>>> import numpy as np
>>> np.set_printoptions(precision=2, suppress=True, linewidth=120, legacy="1.25")
>>> F = np.load("arr.npy")
>>> F
array([[-1, -1, -1, -1, -1],
       [-1, -2, -2, -2, -2],
       [-1, -2, -3, -3, -3],
       [-1, -2, -3, -4, -4],
       [-1, -2, -3, -4, -5]])
>>> round(np.linalg.det(2 * F), 2), np.round(np.linalg.det(F), 2)
(-32.0, -1.0)
>>> np.linalg.eigvals(F)
array([-12.34,  -1.45,  -0.58,  -0.35,  -0.27])
>>> np.einsum("ii->", F)
-15
>>> Y = np.array([[-1, -1], [2, -1]])
>>> C = np.kron(Y, F)
>>> C
array([[  1,   1,   1,   1,   1,   1,   1,   1,   1,   1],
       [  1,   2,   2,   2,   2,   1,   2,   2,   2,   2],
       [  1,   2,   3,   3,   3,   1,   2,   3,   3,   3],
       [  1,   2,   3,   4,   4,   1,   2,   3,   4,   4],
       [  1,   2,   3,   4,   5,   1,   2,   3,   4,   5],
       [ -2,  -2,  -2,  -2,  -2,   1,   1,   1,   1,   1],
       [ -2,  -4,  -4,  -4,  -4,   1,   2,   2,   2,   2],
       [ -2,  -4,  -6,  -6,  -6,   1,   2,   3,   3,   3],
       [ -2,  -4,  -6,  -8,  -8,   1,   2,   3,   4,   4],
       [ -2,  -4,  -6,  -8, -10,   1,   2,   3,   4,   5]])
>>> round(float(np.linalg.norm(C, 2)), 2), round(np.linalg.norm(Y, 2) * np.linalg.norm(F, 2), 2)
(28.42, 28.42)
>>> A = np.loadtxt("layer4.csv", delimiter=",")
>>> A
array([[-0.1, -0.3, -0.9,  1. ],
       [ 1.1,  1. ,  0. ,  1.3],
       [ 1.2, -0.2,  0.5,  0.6],
       [ 0.7,  0.2,  0.3, -0.1],
       [ 1.8,  0.8, -0.3, -2.5]])
>>> Y = np.c_[A[:, :2] @ np.array([[0, 3], [-3, 2]]), np.array([2, 0, 2, 3, 0])]
>>> Y
array([[ 0.9, -0.9,  2. ],
       [-3. ,  5.3,  0. ],
       [ 0.6,  3.2,  2. ],
       [-0.6,  2.5,  3. ],
       [-2.4,  7. ,  0. ]])
>>> np.linalg.matrix_rank(np.c_[A, Y])
5
>>> np.round(np.linalg.lstsq(A, Y[:, 0])[0], 2) + 0
array([ 0., -3.,  0.,  0.])
>>> np.linalg.matrix_rank(Y)
3
>>> np.round(np.linalg.norm(Y - A @ np.linalg.lstsq(A, Y)[0], axis=0), 2) + 0
array([0.  , 0.  , 2.59])
